$ python3 -q
>>> import numpy as np
>>> from numpy import linalg as LA
>>> np.set_printoptions(precision=2, suppress=True, linewidth=120, sign=" ")
>>> rd = lambda a: np.round(a, 2) + 0
>>> data = np.tril(np.array([[0, 1, 0, 2], [0, -2, 2, 2], [-2, 0, -2, -2], [0, 0, 0, 1]]), -1) + np.eye(4, dtype=int)
>>> data
array([[ 1,  0,  0,  0],
       [ 0,  1,  0,  0],
       [-2,  0,  1,  0],
       [ 0,  0,  0,  1]])
>>> x = np.array([3, 1, -1, 3])
>>> data @ np.ones(4)
array([ 1.,  1., -1.,  1.])
>>> print(data @ x)
[ 3  1 -7  3]
>>> vals, V = LA.eig(data)
>>> rd(np.sort(LA.eigvals(data @ data)))
array([ 1.,  1.,  1.,  1.])
>>> data @ V[:, 0] - vals[0] * V[:, 0]
array([ 0.,  0.,  0.,  0.])
>>> np.allclose(data @ data.T, data.T @ data)
False
>>> print(np.trace(data))
4
>>> (data - data.T) / 2
array([[ 0.,  0.,  1.,  0.],
       [ 0.,  0.,  0.,  0.],
       [-1.,  0.,  0.,  0.],
       [ 0.,  0.,  0.,  0.]])
>>> rd(LA.det(data))
np.float64(1.0)
>>> data @ data
array([[ 1,  0,  0,  0],
       [ 0,  1,  0,  0],
       [-4,  0,  1,  0],
       [ 0,  0,  0,  1]])
>>> LA.matrix_power(data, 2)
array([[ 1,  0,  0,  0],
       [ 0,  1,  0,  0],
       [-4,  0,  1,  0],
       [ 0,  0,  0,  1]])
>>> rd(np.abs(LA.eigvals(data)).max())
np.float64(1.0)
>>> np.allclose(data, data.T)
False
>>> A = np.array([[0.0, 0.0, -1.0], [0.0, 0.0, 0.0], [-1.0, 0.0, 0.0]])
>>> Uu, sigma, Vh = LA.svd(A)
>>> print(np.argmax(sigma[:-1] / (sigma[1:] + 1e-6)) + 1)
2
>>> B = Uu[:, :2] @ np.diag(sigma[:2]) @ Vh[:2]
>>> print(B)
[[ 0.  0. -1.]
 [ 0.  0.  0.]
 [-1.  0.  0.]]
>>> print(LA.matrix_rank(B))
2
>>> np.all(LA.eigvalsh(A) > 0)
np.False_
>>> rd(LA.eigvalsh(A).min())
np.float64(-1.0)
>>> hat = np.triu(np.array([[1, -3, 1], [1, -1, -3], [-3, 3, 1]]), 1) + np.eye(3)
>>> B = hat @ A @ LA.inv(hat)
>>> rd(np.poly(B))
array([ 1.,  0., -1.,  0.])
>>> np.trace(B), np.trace(A)
(np.float64(0.0), np.float64(0.0))
>>> print(rd(LA.det(B)))
0.0
>>> f = np.array([-5, -3, -4, -4])
>>> J = -2 * np.eye(4) + np.outer(f, f)
>>> print(J)
[[ 23.  15.  20.  20.]
 [ 15.   7.  12.  12.]
 [ 20.  12.  14.  16.]
 [ 20.  12.  16.  14.]]
>>> B = J / np.sqrt((J ** 2).mean(axis=1, keepdims=True))
>>> J - J.mean(axis=1, keepdims=True)
array([[ 3.5, -4.5,  0.5,  0.5],
       [ 3.5, -4.5,  0.5,  0.5],
       [ 4.5, -3.5, -1.5,  0.5],
       [ 4.5, -3.5,  0.5, -1.5]])
>>> LA.matrix_rank(J - J.mean(axis=1, keepdims=True))
np.int64(3)
>>> rd(LA.norm(B, axis=1))
array([ 2.,  2.,  2.,  2.])
>>> print(LA.matrix_rank(B) == LA.matrix_rank(J))
True
>>> t3 = np.stack([J, 3 * J, J[::-1]])
>>> LA.matrix_rank(t3.reshape(3, -1))
np.int64(2)
>>> rd(LA.norm(t3, axis=(1, 2)))
array([  64.09,  192.28,   64.09])
>>> (t3 @ J.T).shape
(3, 4, 4)
>>> t3.shape
(3, 4, 4)
>>> hat = np.triu(np.array([[-2, 0, 2, 4], [0, 1, 4, 3], [-2, -1, 3, 3], [-1, 5, -3, 5]]), 1) + np.eye(4)
>>> B = hat @ J @ LA.inv(hat)
>>> hat @ J - J @ hat
array([[ 120.,   72.,  -14., -109.],
       [ 140.,   84.,   46.,  -11.],
       [  60.,   36.,  -40., -116.],
       [   0.,    0.,  -88., -164.]])
>>> rd(LA.det(B))
np.float64(-512.0)
>>> W0 = np.loadtxt("mat.csv", delimiter=",")
>>> W0
array([[ 3.,  0.,  0.,  3.],
       [ 3.,  3.,  0.,  0.],
       [ 0.,  3.,  3.,  0.],
       [ 0.,  0.,  3.,  3.]])
>>> hat = np.triu(np.array([[0, 2, -2, 0], [-1, 1, 0, -2], [2, 1, -2, -1], [-2, -2, 0, 1]]), 1) + np.eye(4)
>>> B = hat @ W0 @ LA.inv(hat)
>>> print(rd(LA.det(B)))
0.0
>>> hat @ W0 - W0 @ hat
array([[ 6., -6.,  0.,  0.],
       [ 0., -6.,  0.,  0.],
       [ 0.,  0., -3.,  6.],
       [ 0.,  0.,  0.,  3.]])
>>> np.trace(B), np.trace(W0)
(np.float64(12.0), np.float64(12.0))
>>> W0 @ (-1.0) ** np.arange(4)
array([ 0.,  0.,  0.,  0.])
>>> print(np.fft.fft(W0[0]))
[ 6.+0.j  3.+3.j  0.+0.j  3.-3.j]
>>> W0 @ np.ones(4)
array([ 6.,  6.,  6.,  6.])
>>> np.allclose(W0 @ W0.T, W0.T @ W0)
True
>>> (W0 @ W0)[0]
array([  9.,   0.,   9.,  18.])
>>> LA.cond(W0) > 100
np.True_
>>> print(rd(LA.norm(W0, 2) / LA.norm(W0)))
0.71
>>> np.argsort(-LA.norm(W0, axis=0).round(6), kind="stable")[:3]
array([ 0,  1,  2])
>>> [round(float(x), 2) for x in LA.svd(W0, compute_uv=False)[:3]]
[6.0, 4.24, 4.24]
>>> print(LA.matrix_rank(W0, rtol=0.1))
3
>>> B = np.array([[2, 2], [2, 3], [8, 9], [-2, 8]])
>>> basis = np.array([[-1, 1, -1, 3, -3], [0, 0, 0, 0, 2]])
>>> X = B @ basis
>>> print(X)
[[-2  2 -2  6 -2]
 [-2  2 -2  6  0]
 [-8  8 -8 24 -6]
 [ 2 -2  2 -6 22]]
>>> rank = LA.matrix_rank(X)
>>> rank
np.int64(2)
>>> null = LA.svd(X)[2][rank:].T
>>> rd(X @ null)
array([[ 0.,  0.,  0.],
       [ 0.,  0.,  0.],
       [ 0.,  0.,  0.],
       [ 0.,  0.,  0.]])
>>> [int(LA.matrix_rank(X[:i])) for i in range(1, len(X) + 1)]
[1, 2, 2, 2]
>>> LA.matrix_rank(X.T @ X), LA.matrix_rank(X @ X.T)
(np.int64(2), np.int64(2))
>>> print(null.shape)
(5, 3)
>>> w1 = np.array([[5, 4, 0, 3, 4, 3],
...     [5, 4, 2, 1, 1, 0],
...     [0, 5, 5, 1, 1, 3],
...     [1, 5, 2, 4, 2, 3],
...     [0, 3, 1, 1, 5, 4]])
>>> beta = np.array([5, 3, 2, 2, 3, 3])
>>> H = np.maximum(X @ w1 + beta, 0)
>>> print(LA.matrix_rank(H))
4
>>> print(H)
[[  11   17    6   18    0    1]
 [  11   23    8   20    7    9]
 [  29   65   20   68    0    3]
 [   0   49   18    6  109   85]]
>>> (H > 0).astype(int)
array([[ 1,  1,  1,  1,  0,  1],
       [ 1,  1,  1,  1,  1,  1],
       [ 1,  1,  1,  1,  0,  1],
       [ 0,  1,  1,  1,  1,  1]])
>>> basis = np.array([[4, 1], [2, 3], [5, 4], [5, 4], [2, 3], [3, 5]])
>>> H @ basis
array([[ 201,  163],
       [ 271,  258],
       [ 695,  591],
       [ 691,  995]])
>>> Uu, sigma, Vh = LA.svd(X)
>>> V = Vh[:(sigma > 1e-8).sum()]
>>> rng = np.random.default_rng(79)
>>> x = X[3] + 2 * X[2] + rng.integers(2) * np.eye(5)[1]
>>> x
array([-14.,  14., -14.,  42.,  10.])
>>> rd(np.diag(V.T @ V))
array([ 0.08,  0.08,  0.08,  0.75,  1.  ])
>>> LA.matrix_rank(np.vstack([X, x]))
np.int64(2)
>>> x = np.array([5, 2, 2, 5, 2])
>>> h = np.maximum(X @ x, 0)
>>> np.flatnonzero(h > 1e-9)
array([ 0,  1,  2,  3])
>>> h
array([ 16,  20,  68,  24])
>>> X * (h > 1e-9)[:, None]
array([[-2,  2, -2,  6, -2],
       [-2,  2, -2,  6,  0],
       [-8,  8, -8, 24, -6],
       [ 2, -2,  2, -6, 22]])
>>> X.T @ h
array([-568,  568, -568, 1704,   88])
>>> rd(np.tanh(X @ x))
array([ 1.,  1.,  1.,  1.])
>>> Uu, sigma, Vh = LA.svd(X, full_matrices=False)
>>> print(rd(Vh @ Vh.T))
[[ 1.  0.  0.  0.]
 [ 0.  1.  0.  0.]
 [ 0.  0.  1.  0.]
 [ 0.  0.  0.  1.]]
>>> rd(Uu.T @ Uu)
array([[ 1.,  0.,  0.,  0.],
       [ 0.,  1.,  0.,  0.],
       [ 0.,  0.,  1.,  0.],
       [ 0.,  0.,  0.,  1.]])
